% ipython --no-banner

In [1]: import numpy as np

In [2]: np.set_printoptions(precision=3, suppress=True, linewidth=100, sign=" ")

In [3]: rnd = lambda a: np.round(a, 3) + 0

In [4]: m1 = 0.7 ** np.abs(np.subtract.outer(np.arange(3), np.arange(3)))

In [5]: rnd(m1)
Out[5]: 
array([[ 1.  ,  0.7 ,  0.49],
       [ 0.7 ,  1.  ,  0.7 ],
       [ 0.49,  0.7 ,  1.  ]])

In [6]: hat = np.triu(np.array([[-2, -1, -1], [0, 1, 2], [1, -1, 0]]), 1) + np.eye(3)

In [7]: A2 = hat @ m1 @ np.linalg.inv(hat)

In [8]: rnd(hat @ m1 - m1 @ hat)
Out[8]: 
array([[-1.19, -0.7 , -2.1 ],
       [ 0.98,  2.1 ,  0.7 ],
       [ 0.  ,  0.49, -0.91]])

In [9]: np.linalg.matrix_rank(A2)
Out[9]: np.int64(3)

In [10]: rnd(A2)
Out[10]: 
array([[-0.19, -1.19,  0.98],
       [ 1.68,  4.08, -3.78],
       [ 0.49,  1.19, -0.89]])

In [11]: rnd(np.poly(A2))
Out[11]: array([ 1.  , -3.  ,  1.78, -0.26])

In [12]: rnd(np.linalg.det(A2))
Out[12]: np.float64(0.26)

In [13]: u = np.array([-2, 1, -3])

In [14]: A2 = m1 + np.outer(u, np.eye(3)[2])

In [15]: rnd(A2)
Out[15]: 
array([[ 1.  ,  0.7 , -1.51],
       [ 0.7 ,  1.  ,  1.7 ],
       [ 0.49,  0.7 , -2.  ]])

In [16]: np.linalg.matrix_rank(A2 - m1)
Out[16]: np.int64(1)

In [17]: M = np.load("m.npy")

In [18]: M
Out[18]: 
array([[  0,   0,   0,   0,   0],
       [  0,   0,   0,   0,   2],
       [  0,   0,   0,   0,   0],
       [  0,   0,   0,   0,   0],
       [  0,   0,   0,   0,   0],
       [  0,   9,   0,   4,   9],
       [  4,   5,   7,   2,   1],
       [  9,   9,  17,   4,   0],
       [  3,   0,   5,   0,   0],
       [  0,   0,   0,   0,   0],
       [  0,  15,   0,   7,  15],
       [  8,   5,  15,   2,   0],
       [  3,   0,   5,   0,   0],
       [  0,   0,   0,   0,   0],
       [  0,  17,   0,   8,  18],
       [  0,   9,   0,   4,  11],
       [  0,   0,   0,   0,   0],
       [  9,  37,  17,  18,  28],
       [  9,  19,  17,   9,  10],
       [  1,   0,   1,   0,   0],
       [  0,   1,   0,   0,   4]])

In [19]: # rows 0 and 2 are equal

In [20]: Xs = M - M.mean(axis=0)

In [21]: vecs = np.linalg.svd(Xs)[2][:2]

In [22]: A2 = Xs - Xs @ vecs.T @ vecs

In [23]: np.linalg.norm(A2, axis=1).round(6).argmax()
Out[23]: np.int64(20)

In [24]: rnd(np.diag(vecs.T @ vecs))
Out[24]: array([ 0.2  ,  0.496,  0.699,  0.115,  0.489])

In [25]: W0 = np.load("out13.npy")

In [26]: rnd(W0)
Out[26]: 
array([[-0.574,  0.   ,  0.   ,  0.819],
       [ 0.   ,  1.   ,  0.   ,  0.   ],
       [ 0.   ,  0.   ,  1.   ,  0.   ],
       [-0.819,  0.   ,  0.   , -0.574]])

In [27]: # columns are unit length and at right angles

In [28]: u = np.array([2, -3, 2, 3])

In [29]: A2 = W0 + np.outer(u, np.eye(4)[3])

In [30]: np.linalg.matrix_rank(np.linalg.inv(A2) - np.linalg.inv(W0), tol=1e-8)
Out[30]: np.int64(1)

In [31]: C2 = np.cov(M, rowvar=False)

In [32]: rnd(M.std(axis=0))
Out[32]: array([ 3.389,  9.212,  6.385,  4.439,  7.555])

In [33]: rnd(np.corrcoef(M[:, 1], M[:, 0])[0, 1])
Out[33]: np.float64(0.563)

In [34]: np.argwhere(np.triu(np.abs(np.corrcoef(M.T)) > 0.8, 1))
Out[34]: 
array([[ 0,  2],
       [ 1,  3],
       [ 1,  4],
       [ 3,  4]])

In [35]: np.median(M, axis=0)
Out[35]: array([ 0.,  0.,  0.,  0.,  0.])

In [36]: rnd(np.polyfit(M[:, 1], M[:, 0], 1))
Out[36]: array([ 0.207,  0.948])
